$ ipython --no-banner

In [1]: import numpy as np

In [2]: import numpy.linalg as la

In [3]: np.set_printoptions(precision=3, suppress=True, linewidth=140)

In [4]: def tidy(a):
   ...:     return np.round(a, 3) + 0
   ...: 

In [5]: J = np.array([[0, 4, 2, 2, -3],
   ...:     [0, 0, -5, 3, 0],
   ...:     [0, 0, 0, 3, -5],
   ...:     [0, 0, 0, 0, -1],
   ...:     [0, 0, 0, 0, 0]])

In [6]: J
Out[6]: 
array([[ 0,  4,  2,  2, -3],
       [ 0,  0, -5,  3,  0],
       [ 0,  0,  0,  3, -5],
       [ 0,  0,  0,  0, -1],
       [ 0,  0,  0,  0,  0]])

In [7]: U, s, VT = la.svd(J)

In [8]: evecs = VT[:(s > 1e-8).sum()]

In [9]: rng = np.random.default_rng(52)

In [10]: x0 = J[2] + -3 * J[4] + rng.integers(2) * np.eye(5)[0]

In [11]: x0
Out[11]: array([ 1.,  0.,  0.,  3., -5.])

In [12]: tidy(la.norm(x0 - evecs.T @ evecs @ x0))
Out[12]: np.float64(1.0)

In [13]: np.allclose(evecs.T @ evecs @ x0, x0)
Out[13]: False

In [14]: la.matrix_rank(np.vstack([J, x0]))
Out[14]: np.int64(5)

In [15]: tidy(np.diag(evecs.T @ evecs))
Out[15]: array([0., 1., 1., 1., 1.])

In [16]: tidy(evecs.T @ evecs)
Out[16]: 
array([[0., 0., 0., 0., 0.],
       [0., 1., 0., 0., 0.],
       [0., 0., 1., 0., 0.],
       [0., 0., 0., 1., 0.],
       [0., 0., 0., 0., 1.]])

In [17]: U, s, VT = la.svd(J, full_matrices=False)

In [18]: tidy(np.abs(VT[0]))
Out[18]: array([0.   , 0.35 , 0.054, 0.54 , 0.764])

In [19]: U.shape, s.shape, VT.shape
Out[19]: ((5, 5), (5,), (5, 5))

In [20]: tidy(VT @ VT.T)
Out[20]: 
array([[1., 0., 0., 0., 0.],
       [0., 1., 0., 0., 0.],
       [0., 0., 1., 0., 0.],
       [0., 0., 0., 1., 0.],
       [0., 0., 0., 0., 1.]])

In [21]: np.abs(U[:, 0]).round(6).argmax()
Out[21]: np.int64(2)

In [22]: np.allclose(U * s @ VT, J)
Out[22]: True

In [23]: tidy(s)
Out[23]: array([7.468, 6.06 , 3.052, 0.434, 0.   ])

In [24]: tidy(s / s[0])
Out[24]: array([1.   , 0.811, 0.409, 0.058, 0.   ])

In [25]: tidy(U.T @ U)
Out[25]: 
array([[1., 0., 0., 0., 0.],
       [0., 1., 0., 0., 0.],
       [0., 0., 1., 0., 0.],
       [0., 0., 0., 1., 0.],
       [0., 0., 0., 0., 1.]])

In [26]: tidy(np.sort(np.abs(la.eigvals(J))))
Out[26]: array([0., 0., 0., 0., 0.])

In [27]: (J + J.T) / 2
Out[27]: 
array([[ 0. ,  2. ,  1. ,  1. , -1.5],
       [ 2. ,  0. , -2.5,  1.5,  0. ],
       [ 1. , -2.5,  0. ,  1.5, -2.5],
       [ 1. ,  1.5,  1.5,  0. , -0.5],
       [-1.5,  0. , -2.5, -0.5,  0. ]])

In [28]: tidy(np.abs(la.eigvals(J)).max())
Out[28]: np.float64(0.0)

In [29]: J @ J
Out[29]: 
array([[  0,   0, -20,  18, -12],
       [  0,   0,   0, -15,  22],
       [  0,   0,   0,   0,  -3],
       [  0,   0,   0,   0,   0],
       [  0,   0,   0,   0,   0]])

In [30]: [int(la.matrix_rank(la.matrix_power(J, p))) for p in range(1, 6)]
Out[30]: [4, 3, 2, 1, 0]

In [31]: J @ J
Out[31]: 
array([[  0,   0, -20,  18, -12],
       [  0,   0,   0, -15,  22],
       [  0,   0,   0,   0,  -3],
       [  0,   0,   0,   0,   0],
       [  0,   0,   0,   0,   0]])

In [32]: m1 = np.load("m.npy")

In [33]: m1
Out[33]: 
array([[0, 0, 0, 1, 0],
       [0, 0, 1, 0, 1],
       [0, 1, 0, 0, 1],
       [1, 0, 0, 0, 1],
       [0, 1, 1, 1, 0]])

In [34]: x0 = np.array([2, 3, 2, 2, 3])

In [35]: target = m1 @ x0

In [36]: target
Out[36]: array([2, 5, 6, 5, 7])

In [37]: tidy(la.solve(m1.T, m1[4]))
Out[37]: array([0., 0., 0., 0., 1.])

In [38]: tidy(la.solve(m1, m1[:, 4]))
Out[38]: array([0., 0., 0., 0., 1.])

In [39]: tidy(la.solve(m1, target))
Out[39]: array([2., 3., 2., 2., 3.])

In [40]: evals, evecs = la.eigh(m1)

In [41]: x0 = np.array([1, -1, 1, 1, -1])

In [42]: tidy(la.eigvalsh(m1[1:, 1:]))
Out[42]: array([-1.481, -1.   ,  0.311,  2.17 ])

In [43]: tidy(evecs * np.maximum(evals, 0) @ evecs.T)
Out[43]: 
array([[ 0.453, -0.03 , -0.03 ,  0.517,  0.207],
       [-0.03 ,  0.647,  0.647,  0.177,  0.665],
       [-0.03 ,  0.647,  0.647,  0.177,  0.665],
       [ 0.517,  0.177,  0.177,  0.66 ,  0.458],
       [ 0.207,  0.665,  0.665,  0.458,  0.807]])

In [44]: evals, evecs = la.eigh(m1)

In [45]: tidy(evecs.T @ evecs)
Out[45]: 
array([[1., 0., 0., 0., 0.],
       [0., 1., 0., 0., 0.],
       [0., 0., 1., 0., 0.],
       [0., 0., 0., 1., 0.],
       [0., 0., 0., 0., 1.]])

In [46]: tidy(evecs.T @ m1 @ evecs)
Out[46]: 
array([[-1.675,  0.   ,  0.   ,  0.   ,  0.   ],
       [ 0.   , -1.   ,  0.   ,  0.   ,  0.   ],
       [ 0.   ,  0.   , -0.539,  0.   ,  0.   ],
       [ 0.   ,  0.   ,  0.   ,  1.   ,  0.   ],
       [ 0.   ,  0.   ,  0.   ,  0.   ,  2.214]])

In [47]: tidy(np.abs(evecs[:, -1]))
Out[47]: array([0.155, 0.497, 0.497, 0.342, 0.604])

In [48]: tidy(evals)
Out[48]: array([-1.675, -1.   , -0.539,  1.   ,  2.214])

In [49]: idx = rng.permutation(5)

In [50]: A2 = m1[:, idx] * rng.choice([-1, 1], 5)

In [51]: A2
Out[51]: 
array([[ 0,  1,  0,  0,  0],
       [ 1,  0, -1,  0,  0],
       [ 0,  0, -1, -1,  0],
       [ 0,  0, -1,  0,  1],
       [ 1,  1,  0, -1,  0]])

In [52]: U, _, VT = la.svd(m1.T @ A2)

In [53]: tidy(U @ VT)
Out[53]: 
array([[ 0.,  0.,  0.,  0.,  1.],
       [ 0.,  0.,  0., -1.,  0.],
       [ 1.,  0.,  0.,  0.,  0.],
       [ 0.,  1.,  0.,  0.,  0.],
       [ 0.,  0., -1.,  0.,  0.]])

In [54]: idx
Out[54]: array([2, 3, 4, 1, 0])

In [55]: A2 @ A2
Out[55]: 
array([[ 1,  0, -1,  0,  0],
       [ 0,  1,  1,  1,  0],
       [ 0,  0,  2,  1, -1],
       [ 1,  1,  1,  0,  0],
       [ 1,  1,  0,  0, -1]])

In [56]: (A2 - A2.T) / 2
Out[56]: 
array([[ 0. ,  0. ,  0. ,  0. , -0.5],
       [ 0. ,  0. , -0.5,  0. , -0.5],
       [ 0. ,  0.5,  0. ,  0. ,  0. ],
       [ 0. ,  0. ,  0. ,  0. ,  1. ],
       [ 0.5,  0.5,  0. , -1. ,  0. ]])

In [57]: tidy(la.det(A2))
Out[57]: np.float64(2.0)

In [58]: A2 = np.array([[-2], [-1], [-3], [4]])

In [59]: C = np.array([[3, -3, -1, 2, -2, -1, 3, 3]])

In [60]: mat = A2 @ C + 0.05 * rng.normal(size=(4, 8))

In [61]: tidy(mat)
Out[61]: 
array([[ -5.967,   6.009,   2.009,  -4.057,   4.029,   1.984,  -5.951,  -5.934],
       [ -3.082,   3.066,   0.966,  -2.052,   1.988,   1.015,  -2.95 ,  -2.859],
       [ -9.073,   8.982,   3.019,  -6.027,   5.914,   2.989,  -9.001,  -8.98 ],
       [ 11.98 , -11.932,  -3.989,   8.04 ,  -8.051,  -4.128,  12.039,  12.018]])

In [62]: U, s, VT = la.svd(mat)

In [63]: np.argmax(s[:-1] / (s[1:] + 1e-6)) + 1
Out[63]: np.int64(1)

In [64]: A2 = U[:, :1] @ np.diag(s[:1]) @ VT[:1]

In [65]: tidy(la.norm(mat - A2, 2)), tidy(s[1])
Out[65]: (np.float64(0.215), np.float64(0.215))

In [66]: tidy(np.abs(mat - A2).max())
Out[66]: np.float64(0.128)

In [67]: tidy(la.norm(mat - A2) / la.norm(mat))
Out[67]: np.float64(0.007)

In [68]: tidy(mat.reshape(2, -1))
Out[68]: 
array([[ -5.967,   6.009,   2.009,  -4.057,   4.029,   1.984,  -5.951,  -5.934,  -3.082,   3.066,   0.966,  -2.052,   1.988,   1.015,
         -2.95 ,  -2.859],
       [ -9.073,   8.982,   3.019,  -6.027,   5.914,   2.989,  -9.001,  -8.98 ,  11.98 , -11.932,  -3.989,   8.04 ,  -8.051,  -4.128,
         12.039,  12.018]])

In [69]: tidy(mat.ravel(order="F"))
Out[69]: 
array([ -5.967,  -3.082,  -9.073,  11.98 ,   6.009,   3.066,   8.982, -11.932,   2.009,   0.966,   3.019,  -3.989,  -4.057,  -2.052,
        -6.027,   8.04 ,   4.029,   1.988,   5.914,  -8.051,   1.984,   1.015,   2.989,  -4.128,  -5.951,  -2.95 ,  -9.001,  12.039,
        -5.934,  -2.859,  -8.98 ,  12.018])

In [70]: blk = mat.reshape(4, 2, -1)

In [71]: tidy(blk[:, 0])
Out[71]: 
array([[ -5.967,   6.009,   2.009,  -4.057],
       [ -3.082,   3.066,   0.966,  -2.052],
       [ -9.073,   8.982,   3.019,  -6.027],
       [ 11.98 , -11.932,  -3.989,   8.04 ]])

In [72]: np.einsum("ihd,jhd->hij", blk, blk).shape
Out[72]: (2, 4, 4)

In [73]: la.matrix_rank(mat, rtol=0.1)
Out[73]: np.int64(1)

In [74]: np.argsort(-la.norm(mat, axis=0).round(6), kind="stable")[:3]
Out[74]: array([0, 6, 1])

In [75]: la.cond(mat) > 100
Out[75]: np.True_

In [76]: tidy(la.norm(mat) ** 2 / la.norm(mat, 2) ** 2)
Out[76]: np.float64(1.0)

In [77]: tidy(la.norm(mat[3] - mat[2]))
Out[77]: np.float64(47.507)

In [78]: A2 = mat / la.norm(mat, axis=1)
Traceback (most recent call last):
  Cell In[78], line 1
    A2 = mat / la.norm(mat, axis=1)
ValueError: operands could not be broadcast together with shapes (4,8) (4,) 


In [79]: A2 = mat / la.norm(mat, axis=1, keepdims=True)

In [80]: C2 = A2 @ A2.T

In [81]: tidy(la.norm(A2, axis=1))
Out[81]: array([1., 1., 1., 1.])

In [82]: (C2 - 2 * np.eye(4)).round(6).argmax(axis=1)
Out[82]: array([2, 0, 0, 1])

In [83]: np.argwhere(np.triu(np.abs(C2) > 0.95, 1))
Out[83]: 
array([[0, 1],
       [0, 2],
       [0, 3],
       [1, 2],
       [1, 3],
       [2, 3]])

In [84]: (np.abs(C2) > 0.9).astype(int)
Out[84]: 
array([[1, 1, 1, 1],
       [1, 1, 1, 1],
       [1, 1, 1, 1],
       [1, 1, 1, 1]])

In [85]: F = np.load("dump.npy")

In [86]: F
Out[86]: 
array([[4, 0, 0, 0, 2, 0],
       [0, 0, 0, 0, 0, 0],
       [0, 0, 0, 0, 0, 0],
       [0, 0, 0, 0, 0, 0],
       [2, 0, 0, 0, 1, 0],
       [0, 0, 0, 0, 0, 0]])

In [87]: idx = rng.permutation(6)

In [88]: idx
Out[88]: array([2, 1, 3, 0, 4, 5])

In [89]: A2 = F[idx][:, idx]

In [90]: np.allclose(A2, F)
Out[90]: False

In [91]: tidy(la.det(A2)), tidy(la.det(F[idx]))
Out[91]: (np.float64(0.0), np.float64(0.0))

In [92]: np.diag(A2)
Out[92]: array([0, 0, 0, 4, 1, 0])
